In [1]: import numpy as np

In [2]: np.set_printoptions(suppress=True, linewidth=100)

In [3]: tidy = lambda a: np.round(a, 3) + 0

In [4]: m1 = np.load("arr.npy")

In [5]: m1
Out[5]: 
array([[ 1.878,  2.37 ,  0.32 ,  4.414,  3.235,  7.338,  3.2  ,  2.201],
       [ 0.46 ,  1.581, -0.735,  3.025,  3.509,  7.575,  2.015,  1.458],
       [-0.039,  4.108, -0.135,  2.791,  3.23 ,  6.41 ,  2.445,  3.746],
       [ 0.093,  2.455,  0.545,  2.497,  1.768,  5.17 ,  3.407,  4.036],
       [-2.418,  3.149, -0.351,  2.82 ,  4.135,  5.57 ,  2.023,  1.335],
       [ 1.502,  2.042, -0.158,  3.384,  4.142,  5.355,  3.704,  4.832],
       [-0.268,  3.112,  0.634,  2.972,  2.407,  6.872,  3.303,  2.41 ],
       [-0.735,  2.117, -0.574,  5.226,  4.183,  6.799,  2.671,  3.269],
       [-0.829,  3.119,  0.186,  2.822,  2.876,  6.332,  4.148,  1.965],
       [ 1.392,  2.732, -0.437,  1.961,  2.583,  5.838,  4.269,  2.882],
       [-1.004,  3.881,  0.226,  3.042,  3.011,  5.088,  2.345,  2.901],
       [-2.218,  3.464, -1.003,  3.397,  4.427,  5.354,  3.677,  2.652],
       [-0.284,  1.104, -1.019,  5.078,  2.741,  6.895,  1.803,  3.638],
       [-2.386,  2.747,  0.221,  2.568,  3.972,  4.809,  3.892,  4.051],
       [ 0.309,  2.859, -0.59 ,  2.714,  3.664,  6.006,  2.746,  2.754],
       [ 0.197,  2.103, -0.082,  2.362,  2.654,  6.473,  4.072,  3.413],
       [-1.957,  2.822,  0.128,  2.276,  2.748,  5.063,  4.529,  2.936],
       [ 0.995,  2.775,  0.589,  3.329,  3.589,  5.891,  3.188,  3.84 ],
       [ 1.845,  2.68 ,  0.919,  3.274,  2.889,  4.436,  1.062,  4.945],
       [-0.403,  2.241, -0.812,  1.451,  4.293,  7.171,  1.822,  3.11 ],
       [-0.189,  2.567,  1.028,  2.693,  2.534,  4.994,  2.732,  3.014],
       [ 0.432,  2.082,  0.668,  2.48 ,  3.91 ,  4.845,  2.989,  3.127],
       [ 1.027,  5.129,  0.711,  2.906,  3.039,  5.254,  3.607,  2.701],
       [-0.359,  3.768, -0.165,  3.594,  3.631,  5.884,  0.343,  2.614],
       [-2.411,  3.904,  0.642,  1.678,  2.929,  5.073,  3.229,  2.835],
       [ 0.461,  2.864, -0.742,  3.007,  2.705,  7.997,  3.376,  4.547],
       [-0.446,  2.761,  0.83 ,  1.875,  2.62 ,  6.066,  2.598,  4.457],
       [-0.603,  3.115, -0.625,  3.858,  1.655,  5.447,  2.406,  3.412],
       [ 0.648,  3.589, -0.371,  3.2  ,  2.579,  6.688,  3.825,  2.912],
       [-0.188,  4.197,  2.175,  1.095,  2.044,  5.722,  1.504,  2.86 ],
       [-0.747,  3.249,  0.504,  4.016,  2.434,  4.732,  3.857,  3.395],
       [ 0.28 ,  3.064,  1.1  ,  2.286,  3.944,  6.114,  2.416,  3.844],
       [-0.63 ,  4.627,  2.58 ,  1.673,  3.807,  5.92 ,  2.322,  3.15 ],
       [-0.002,  2.042,  0.742,  3.887,  2.374,  5.759,  1.149,  1.224],
       [ 0.109,  3.891,  0.027,  3.809,  2.968,  5.883,  4.02 ,  3.135],
       [-1.862,  2.777, -0.948,  5.011,  3.774,  4.126,  3.821,  3.505],
       [ 0.243,  3.455,  0.769,  4.015,  1.36 ,  6.56 , -0.297,  3.084],
       [ 0.005,  3.712,  1.339,  3.901,  2.172,  6.317,  2.613,  2.887],
       [ 0.031,  2.677, -1.107,  2.696,  1.895,  3.821,  5.341,  4.18 ],
       [-0.613,  3.037,  0.109,  2.917,  4.549,  5.901,  3.838,  3.856],
       [-0.953,  2.956, -0.398,  2.685,  1.942,  7.327,  1.43 ,  1.973],
       [ 0.823,  2.581,  0.253,  2.567,  4.677,  7.594,  5.745,  1.334],
       [ 0.401,  2.899, -0.143,  3.611,  1.32 ,  6.477,  3.446,  2.857],
       [-1.474,  2.446, -0.459,  2.74 ,  5.278,  6.555,  3.516,  1.524],
       [ 0.448,  3.522,  0.081,  2.303,  2.728,  8.027,  2.735,  2.781],
       [-0.245,  3.433, -1.962,  3.835,  2.34 ,  4.127,  1.876,  3.463],
       [-0.253,  2.64 , -0.05 ,  2.248,  2.515,  6.115,  1.377,  2.457],
       [ 0.682,  2.899,  0.045,  3.328,  4.247,  5.88 ,  2.957,  1.617],
       [-1.478,  3.709, -1.259,  2.463,  4.043,  6.216,  4.491,  2.977],
       [ 0.93 ,  2.107, -0.585,  3.409,  3.353,  6.082,  4.09 ,  3.639]])

In [6]: O, evecs = np.linalg.qr(m1[:, :1])[0], np.linalg.qr(m1[:, 1:])[0]

In [7]: sig = np.linalg.svd(O.T @ evecs, compute_uv=False)

In [8]: tidy(np.linalg.norm(O @ O.T - evecs @ evecs.T, 2))
Out[8]: np.float64(1.0)

In [9]: tidy(sig)
Out[9]: array([0.486])

In [10]: tidy(np.degrees(np.arccos(sig.clip(0, 1))))
Out[10]: array([60.894])
